$ python3 -q
>>> import numpy as np
>>> from numpy import linalg as LA
>>> np.set_printoptions(suppress=True, linewidth=140)
>>> M2 = np.array([[1, 1], [1, -1]])
>>> rng = np.random.default_rng(78289)
>>> J = np.kron(M2, np.kron(M2, M2))[rng.permutation(8)][:2]
>>> J
array([[ 1, -1,  1, -1, -1,  1, -1,  1],
       [ 1, -1, -1,  1,  1, -1, -1,  1]])
>>> u, v = J[0], J[1]
>>> u @ v
np.int64(0)
>>> p = (u @ v) / (u @ u) * u
>>> p
array([ 0., -0.,  0., -0., -0.,  0., -0.,  0.])
>>> np.round(LA.norm(u + v) ** 2 + LA.norm(u - v) ** 2, 3)
np.float64(32.0)
>>> W = np.array([[6, -4, 4, 5, 3, -4],
...     [-5, 8, -4, -6, -2, 7],
...     [-3, 2, 5, 9, 3, -3],
...     [-2, -5, -8, 7, 0, 2],
...     [-3, -8, -2, 6, 8, -7],
...     [6, -1, 0, 9, -8, 1],
...     [-2, 0, 2, 1, -7, -4],
...     [6, -2, -8, -5, 6, 4]])
>>> beta = np.array([6, 0, 5, 0, 6, 1])
>>> act = np.maximum(J @ W + beta, 0)
>>> (act > 0).astype(int)
array([[1, 0, 1, 1, 1, 1],
       [1, 0, 0, 0, 1, 0]])
>>> Z = np.array([[2, -3, 2],
...     [1, 3, -2],
...     [-3, 5, -2],
...     [1, -4, 3],
...     [1, -3, 0],
...     [-2, 3, -5]])
>>> W @ Z
array([[ 12, -51,  47],
       [-12,  70, -71],
       [ -1, -14,  22],
       [ 18, -71,  33],
       [ 20, -94,  67],
       [ 10, -30,  36],
       [ -8,  21,  15],
       [ 27, -50,  -3]])
>>> K = np.loadtxt("w.csv", delimiter=",")
>>> K
array([[0., 1., 0., 0.],
       [0., 0., 0., 1.],
       [0., 0., 1., 0.],
       [1., 0., 0., 0.]])
>>> M2 = K / np.sqrt((K ** 2).mean(axis=1, keepdims=True))
>>> M2[0]
array([0., 2., 0., 0.])
>>> np.round(LA.norm(M2, axis=1), 3)
array([2., 2., 2., 2.])
>>> W = np.array([[4, 3, -2, 1], [3, -3, 1, -3], [1, 4, -3, 2], [-3, 0, -2, -2]])
>>> beta = np.array([0, -9, 7, -1])
>>> act = np.maximum(K @ W + beta, 0)
>>> LA.matrix_rank(act)
np.int64(3)
>>> Z = np.array([[-2, 3], [-3, 2], [1, 1], [3, 1]])
>>> act @ Z
array([[ 2., 17.],
       [ 5.,  5.],
       [ 5.,  8.],
       [-3., 17.]])
>>> np.flatnonzero(LA.matrix_power((K != 0) + (K.T != 0) + np.eye(4), 4)[0])
array([0, 1, 3])
>>> K @ K
array([[0., 0., 0., 1.],
       [1., 0., 0., 0.],
       [0., 0., 1., 0.],
       [0., 1., 0., 0.]])
>>> round(float(LA.det(K)), 3)
1.0
>>> (K != 0).astype(int)
array([[0, 1, 0, 0],
       [0, 0, 0, 1],
       [0, 0, 1, 0],
       [1, 0, 0, 0]])
>>> np.round(np.sort(LA.eigvals(K).real), 3)
array([-0.5, -0.5,  1. ,  1. ])
>>> np.round(np.sort(np.abs(LA.eigvals(K)))[::-1], 3)
array([1., 1., 1., 1.])
>>> K @ np.ones(4)
array([1., 1., 1., 1.])
>>> K.sum(axis=1)
array([1., 1., 1., 1.])
>>> p = np.eye(4)[3]
>>> for _ in range(5):
...     p = p @ K
...     print(p.round(3))
... 
[1. 0. 0. 0.]
[0. 1. 0. 0.]
[0. 0. 0. 1.]
[1. 0. 0. 0.]
[0. 1. 0. 0.]
>>> feats = np.loadtxt("out12.csv", delimiter=",")
>>> feats
array([[  5.,  -7.,   1.,   4.],
       [ -2.,   2.,  -9.,  -3.],
       [ -2.,   2.,  -9.,  -3.],
       [ -4.,  -9.,   7.,   9.],
       [  5.,  -7.,   1.,   4.],
       [  0.,   0.,   0.,   0.],
       [  0.,   0.,   0.,   0.],
       [ -1., -14.,  -1.,  10.],
       [ -2.,   2.,  -9.,  -3.],
       [ -5.,   5.,  -4.,   5.],
       [  0.,   0.,   0.,   0.],
       [ -7.,   7., -13.,   2.],
       [ -4.,  -9.,   7.,   9.],
       [  3.,  -5.,  -8.,   1.],
       [  0.,   0.,   0.,   0.],
       [ -9.,  -4.,   3.,  14.],
       [ -2.,   2.,  -9.,  -3.],
       [ -4.,  -9.,   7.,   9.],
       [  0.,   0.,   0.,   0.],
       [  0.,   0.,   0.,   0.],
       [  1., -16.,   8.,  13.],
       [  0.,   0.,   0.,   0.],
       [ -7.,   7., -13.,   2.],
       [ -2.,   2.,  -9.,  -3.],
       [  5.,  -7.,   1.,   4.],
       [ -4.,  -9.,   7.,   9.],
       [ -6.,  -7.,  -2.,   6.]])
>>> def softmax(z):
...     e = np.exp(z - z.max(axis=-1, keepdims=True))
...     return e / e.sum(axis=-1, keepdims=True)
... 
>>> np.round(softmax(feats[3] + 4), 3) + 0
array([0.   , 0.   , 0.119, 0.881])
>>> np.round(softmax(feats).sum(axis=1), 3)
array([1., 1., 1., 1., 1., 1., 1., 1., 1., 1., 1., 1., 1., 1., 1., 1., 1., 1., 1., 1., 1., 1., 1., 1., 1., 1., 1.])
>>> np.round(softmax(10 * feats[3]), 3) + 0
array([0., 0., 0., 1.])
>>> scores = feats @ feats.T / np.sqrt(4)
>>> softmax(scores).round(6).argmax(axis=1)
array([20, 11, 11, 20, 20,  0,  0, 20, 11, 11,  0, 11, 20, 13,  0, 15, 11, 20,  0,  0, 20,  0, 11, 11, 20, 20, 20])
>>> x0 = np.array([-2, -2, 2, -2])
>>> rhs = feats @ x0
>>> rhs
array([ -2., -12., -12.,  22.,  -2.,   0.,   0.,   8., -12., -18.,   0., -30.,  22., -14.,   0.,   4., -12.,  22.,   0.,   0.,  20.,   0.,
       -30., -12.,  -2.,  22.,  10.])
>>> np.round(LA.solve(feats.T @ feats, feats.T @ rhs), 3)
array([-2., -2.,  2., -2.])
>>> rhs = rhs + 0.05 * rng.normal(size=27)
>>> rhs.round(3)
array([ -1.945, -11.997, -11.96 ,  21.998,  -1.952,   0.025,   0.037,   8.005, -12.058, -18.071,  -0.022, -30.07 ,  21.986, -14.065,
         0.007,   4.101, -11.897,  21.926,   0.024,   0.013,  19.975,   0.038, -30.111, -11.981,  -2.002,  22.012,   9.99 ])
>>> beta, *_ = LA.lstsq(feats, rhs)
>>> beta.round(3)
array([-2.   , -2.002,  2.002, -2.003])
>>> round(float(LA.norm(rhs - feats @ beta)), 3)
0.25
>>> M2 = np.array([[-3, -3, 3], [-2, 2, 2], [0, -1, 1], [-3, -2, -2]])
>>> np.einsum("ik,kj->ij", feats, M2)
array([[-13., -38.,  -6.],
       [ 11.,  25.,  -5.],
       [ 11.,  25.,  -5.],
       [  3., -31., -41.],
       [-13., -38.,  -6.],
       [  0.,   0.,   0.],
       [  0.,   0.,   0.],
       [  1., -44., -52.],
       [ 11.,  25.,  -5.],
       [-10.,  19., -19.],
       [  0.,   0.,   0.],
       [  1.,  44., -24.],
       [  3., -31., -41.],
       [ -2., -13., -11.],
       [  0.,   0.,   0.],
       [ -7., -12., -60.],
       [ 11.,  25.,  -5.],
       [  3., -31., -41.],
       [  0.,   0.,   0.],
       [  0.,   0.,   0.],
       [-10., -69., -47.],
       [  0.,   0.,   0.],
       [  1.,  44., -24.],
       [ 11.,  25.,  -5.],
       [-13., -38.,  -6.],
       [  3., -31., -41.],
       [ 14.,  -6., -46.]])
>>> M2.T @ feats.T
array([[-13.,  11.,  11.,   3., -13.,   0.,   0.,   1.,  11., -10.,   0.,   1.,   3.,  -2.,   0.,  -7.,  11.,   3.,   0.,   0., -10.,
          0.,   1.,  11., -13.,   3.,  14.],
       [-38.,  25.,  25., -31., -38.,   0.,   0., -44.,  25.,  19.,   0.,  44., -31., -13.,   0., -12.,  25., -31.,   0.,   0., -69.,
          0.,  44.,  25., -38., -31.,  -6.],
       [ -6.,  -5.,  -5., -41.,  -6.,   0.,   0., -52.,  -5., -19.,   0., -24., -41., -11.,   0., -60.,  -5., -41.,   0.,   0., -47.,
          0., -24.,  -5.,  -6., -41., -46.]])
>>> np.einsum("ij,ij->i", feats, feats)
array([ 91.,  98.,  98., 227.,  91.,   0.,   0., 298.,  98.,  91.,   0., 271., 227.,  99.,   0., 302.,  98., 227.,   0.,   0., 490.,   0.,
       271.,  98.,  91., 227., 125.])
>>> LA.matrix_rank(feats @ M2)
np.int64(3)
>>> np.vstack([feats, M2.T]).shape
(30, 4)
>>> T = np.stack([feats, 2 * feats, feats[::-1]])
>>> T.shape
(3, 27, 4)
>>> T.sum(axis=0)
array([[  9., -28.,   1.,  18.],
       [-10.,  -3., -20.,   0.],
       [ -1.,  -1., -26.,  -5.],
       [-14., -25.,  12.,  24.],
       [  8., -14., -10.,  14.],
       [  0.,   0.,   0.,   0.],
       [  1., -16.,   8.,  13.],
       [ -3., -42.,  -3.,  30.],
       [ -6.,   6., -27.,  -9.],
       [-19.,   6.,  -5.,  24.],
       [ -2.,   2.,  -9.,  -3.],
       [-30.,  17., -36.,  20.],
       [-12., -27.,  21.,  27.],
       [ 12., -20., -32.,   4.],
       [ -4.,  -9.,   7.,   9.],
       [-34.,  -5.,  -4.,  44.],
       [ -6.,   6., -27.,  -9.],
       [-17., -22.,  17.,  32.],
       [ -2.,   2.,  -9.,  -3.],
       [ -1., -14.,  -1.,  10.],
       [  3., -48.,  24.,  39.],
       [  0.,   0.,   0.,   0.],
       [-16.,  14., -38.,  10.],
       [-10.,  -3., -20.,   0.],
       [ 13., -19.,  -6.,   9.],
       [-14., -25.,  12.,  24.],
       [-13., -28.,  -5.,  22.]])
>>> (T @ feats.T).shape
(3, 27, 27)
>>> LA.matrix_rank(T)
array([4, 4, 4])
>>> u = np.array([3, 4, 4])
>>> np.convolve(feats[14], u)
array([0., 0., 0., 0., 0., 0.])
>>> np.cross(feats[14, :3], feats[3, :3])
array([ 0., -0.,  0.])
>>> arr = np.load("case2.npy")
>>> arr
array([[-3,  1, -3,  3,  1],
       [ 0, -1, -3, -3,  0],
       [ 0,  0,  1,  3, -1],
       [ 0,  0,  0,  0, -1],
       [ 0,  0,  0,  0,  2]])
>>> hat = np.triu(np.array([[0, 1, 1, 2, 1],
...     [2, 2, 0, 2, 2],
...     [2, 1, 1, 0, 0],
...     [2, 1, 0, 1, 1],
...     [1, 1, 1, 2, 0]]), 1) + np.eye(5)
>>> M2 = hat @ arr @ LA.inv(hat)
>>> np.trace(M2), np.trace(arr)
(np.float64(-1.0), np.int64(-1))
>>> round(LA.det(M2), 3)
np.float64(0.0)
>>> hat @ arr - arr @ hat
array([[ 0.,  2.,  1.,  4., -3.],
       [ 0.,  0.,  0.,  2.,  7.],
       [ 0.,  0.,  0.,  0., -3.],
       [ 0.,  0.,  0.,  0.,  2.],
       [ 0.,  0.,  0.,  0.,  0.]])
>>> LA.matrix_rank(M2)
np.int64(4)
>>> round(float(LA.norm(arr, 2) / LA.norm(arr)), 3)
0.711
>>> LA.cond(arr) > 100
np.True_
>>> [round(float(x), 3) for x in LA.svd(arr, compute_uv=False)[:3]]
[5.691, 4.999, 2.418]
>>> dist = LA.norm(feats[:, None] - feats[None], axis=-1)
>>> dist[19].round(6).argsort(kind="stable")[:4]
array([ 5,  6, 10, 14])
>>> np.round(LA.norm(feats, axis=1), 3)
array([ 9.539,  9.899,  9.899, 15.067,  9.539,  0.   ,  0.   , 17.263,  9.899,  9.539,  0.   , 16.462, 15.067,  9.95 ,  0.   , 17.378,
        9.899, 15.067,  0.   ,  0.   , 22.136,  0.   , 16.462,  9.899,  9.539, 15.067, 11.18 ])
>>> LA.matrix_rank(dist ** 2)
np.int64(6)
>>> data = np.array([[-0.4, -0.7, -1.5],
...     [0.8, -1.5, -0.6],
...     [-0.1, -0.9, -0.7],
...     [0.2, -1.0, 0.9],
...     [-0.1, -0.7, -2.0],
...     [0.2, -0.8, -0.3],
...     [2.9, 1.6, -1.1],
...     [0.1, -0.8, 0.7],
...     [0.5, -0.2, 0.5],
...     [2.7, -0.6, 2.2],
...     [0.3, -1.4, -2.3],
...     [2.0, -2.9, -0.5],
...     [-1.3, -0.3, 1.4],
...     [-1.7, 1.1, -2.5],
...     [0.7, 0.9, 1.5],
...     [0.1, 0.8, -1.6],
...     [1.4, -0.3, 1.8],
...     [1.0, -1.0, 1.3],
...     [1.3, -1.0, -0.4],
...     [-0.4, 0.7, 1.6],
...     [1.2, -0.2, -1.2],
...     [0.4, -0.6, -0.9],
...     [0.6, -0.5, 0.5],
...     [-1.5, -0.1, 0.0],
...     [0.2, -0.2, -0.6],
...     [-2.0, 0.6, 0.4]])
>>> data[:, 1] = -2 * data[:, 0] + 0.02 * rng.normal(size=26)
>>> data.round(3)
array([[-0.4  ,  0.797, -1.5  ],
       [ 0.8  , -1.582, -0.6  ],
       [-0.1  ,  0.183, -0.7  ],
       [ 0.2  , -0.365,  0.9  ],
       [-0.1  ,  0.232, -2.   ],
       [ 0.2  , -0.459, -0.3  ],
       [ 2.9  , -5.801, -1.1  ],
       [ 0.1  , -0.192,  0.7  ],
       [ 0.5  , -0.974,  0.5  ],
       [ 2.7  , -5.417,  2.2  ],
       [ 0.3  , -0.583, -2.3  ],
       [ 2.   , -4.025, -0.5  ],
       [-1.3  ,  2.605,  1.4  ],
       [-1.7  ,  3.409, -2.5  ],
       [ 0.7  , -1.388,  1.5  ],
       [ 0.1  , -0.214, -1.6  ],
       [ 1.4  , -2.805,  1.8  ],
       [ 1.   , -1.952,  1.3  ],
       [ 1.3  , -2.585, -0.4  ],
       [-0.4  ,  0.776,  1.6  ],
       [ 1.2  , -2.402, -1.2  ],
       [ 0.4  , -0.769, -0.9  ],
       [ 0.6  , -1.205,  0.5  ],
       [-1.5  ,  2.982,  0.   ],
       [ 0.2  , -0.363, -0.6  ],
       [-2.   ,  4.017,  0.4  ]])
>>> Xc = (data - data.mean(axis=0)) / data.std(axis=0)
>>> np.argwhere(np.abs(Xc) > 2)
array([[ 6,  0],
       [ 6,  1],
       [ 9,  1],
       [25,  1]])
>>> np.round(Xc.std(axis=0), 3)
array([1., 1., 1.])
>>> beta = LA.lstsq(np.delete(Xc, 0, axis=1), Xc[:, 0])[0]
>>> beta.round(3) + 0
array([-1.,  0.])
>>> x0 = np.array([-1, 1, 2])
>>> rhs = data @ x0
>>> beta, lr = np.zeros(3), 1 / LA.norm(data, 2) ** 2
>>> for i in range(10):
...     beta -= lr * data.T @ (data @ beta - rhs)
...     if i % 2 == 0: print(i, round(LA.norm(data @ beta - rhs), 3))
... 
0 10.765
2 6.566
4 4.005
6 2.443
8 1.49
>>> beta.round(3)
array([-0.595,  1.187,  1.824])
>>> dist = LA.norm(data[:, None] - data[None], axis=-1)
>>> LA.matrix_rank(dist ** 2)
np.int64(5)
>>> dist.mean(axis=1).argmax()
np.int64(6)
>>> dist.shape
(26, 26)
>>> dist[:5, :5].round(3)
array([[0.   , 2.812, 1.052, 2.733, 0.812],
       [2.812, 0.   , 1.984, 2.022, 2.462],
       [1.052, 1.984, 0.   , 1.718, 1.301],
       [2.733, 2.022, 1.718, 0.   , 2.976],
       [0.812, 2.462, 1.301, 2.976, 0.   ]])
>>> np.unravel_index(dist.round(6).argmax(), dist.shape)
(np.int64(6), np.int64(25))
>>> dist[20].round(6).argsort(kind="stable")[:4]
array([20, 18,  1, 21])
>>> (dist + 1e9 * np.eye(26)).round(6).argmin(axis=1)
array([ 4, 21, 24,  7, 15, 24, 11,  3, 22, 16, 15, 18, 23, 23, 17,  4, 17, 14, 20,  7, 18, 24,  8, 25,  5, 23])
